% python3 -q
>>> import numpy as np
>>> np.set_printoptions(precision=3, suppress=True, linewidth=200, floatmode="fixed")
>>> rd = lambda a: np.round(a, 3) + 0
>>> feats = np.load("sample2.npy")
>>> print(feats)
[[ 0  0 -2 -1 -1  2]
 [ 0  0 -1 -1  0  0]
 [ 2  1  0 -2  1 -2]
 [ 1  1  2  0  0  2]
 [ 1  0 -1  0  0  0]
 [-2  0  2 -2  0  0]]
>>> # skew-symmetric
>>> print(rd(np.linalg.norm(feats, 2) / np.linalg.norm(feats)))
0.564
>>> print(np.argsort(-np.linalg.norm(feats, axis=0).round(6), kind="stable")[:3])
[2 5 0]
>>> print(np.linalg.cond(feats) > 100)
False
>>> print([round(float(x), 3) for x in np.linalg.svd(feats, compute_uv=False)[:3]])
[3.986, 3.986, 3.013]
>>> A = np.load("x.npy")
>>> print(A)
[[  1  -4  16 -64]
 [  1  -3   9 -27]
 [  1  -2   4  -8]
 [  1  -1   1  -1]
 [  1   0   0   0]
 [  1   1   1   1]
 [  1   2   4   8]
 [  1   3   9  27]
 [  1   4  16  64]
 [  1   5  25 125]]
>>> # column 3 is much longer than the rest
>>> x = np.array([1, 2, 2, 0])
>>> target = A @ x
>>> print(target)
[25 13  5  1  1  5 13 25 41 61]
>>> print(rd(np.linalg.solve(A.T @ A, A.T @ target)))
[1.000 2.000 2.000 0.000]
>>> print(rd(np.linalg.pinv(A) @ A))
[[1.000 0.000 0.000 0.000]
 [0.000 1.000 0.000 0.000]
 [0.000 0.000 1.000 0.000]
 [0.000 0.000 0.000 1.000]]
>>> rng = np.random.default_rng(2156)
>>> target = target + 0.05 * rng.normal(size=10)
>>> print(rd(target))
[24.996 13.004  5.000  0.943  0.993  5.006 12.998 24.984 41.024 61.110]
>>> beta, *_ = np.linalg.lstsq(A, target)
>>> print([round(float(np.linalg.norm(np.linalg.solve(A.T @ A + lam * np.eye(4), A.T @ target))), 2) for lam in (0, 1, 10, 100)])
[2.99, 2.87, 2.34, 1.82]
>>> print(beta.round())
[1.000 2.000 2.000 0.000]
>>> print(rd(beta))
[0.979 1.996 2.002 0.001]
>>> x = np.array([0, 3, 0, 1])
>>> a = np.maximum(A @ x, 0)
>>> print(a)
[  0   0   0   0   0   4  14  36  76 140]
>>> print(A.T @ a)
[  270  1144  5100 23452]
>>> print(rd(np.tanh(A @ x)))
[-1.000 -1.000 -1.000 -0.999  0.000  0.999  1.000  1.000  1.000  1.000]
>>> print(np.flatnonzero(a > 1e-9))
[5 6 7 8 9]
>>> Y = np.array([[0, 3, 0, -3, -3, 1, 2, 3, -2, 2],
...     [-3, -1, 3, -1, -1, 1, 0, 3, -1, -1],
...     [-2, -3, 2, 0, -2, 1, -2, 2, 0, -2],
...     [-3, 1, 2, -3, 0, 3, -2, -3, 0, -2],
...     [0, 1, 0, 0, -1, 3, 3, 0, 1, -2],
...     [-1, 2, 0, -2, 0, -2, 1, 3, 0, -3],
...     [-1, -2, 3, 1, 1, -3, 3, -3, 0, -2],
...     [2, -1, -2, -1, -3, 1, -2, -3, 1, 1],
...     [-2, -3, 0, 0, 0, 2, -1, -3, 0, 1],
...     [1, 1, 0, -3, 1, 1, 2, -2, -1, 1],
...     [-3, 0, -3, 3, -2, -3, -2, 0, -3, 3],
...     [-3, 1, 1, -3, -3, 0, -2, 0, 1, -3]])
>>> K = Y.T @ Y
>>> print(K)
[[ 51   8 -20   8  16  -1  18  -6  10  19]
 [  8  41 -10 -22  -4   1  14  19  -5   1]
 [-20 -10  40 -16   5   9   9   4   5 -31]
 [  8 -22 -16  52  14 -25  -3  -3  -3  19]
 [ 16  -4   5  14  39  -8  16 -12   5   0]
 [ -1   1   9 -25  -8  49  -4  -9   9  -6]
 [ 18  14   9  -3  16  -4  48   7  -1  -4]
 [ -6  19   4  -3 -12  -9   7  71 -10  -6]
 [ 10  -5   5  -3   5   9  -1 -10  18 -17]
 [ 19   1 -31  19   0  -6  -4  -6 -17  51]]
>>> # symmetric, so the eigenvalues are real
>>> print(np.unravel_index(np.abs(K).argmax(), K.shape))
(np.int64(7), np.int64(7))
>>> print(rd(np.linalg.svd(K, compute_uv=False)))
[117.819  90.440  79.762  70.839  34.279  29.743  18.905  13.463   3.681   1.069]
>>> print(K.sum(axis=1))
[103  43  -5  21  71  15 100  55  11  26]
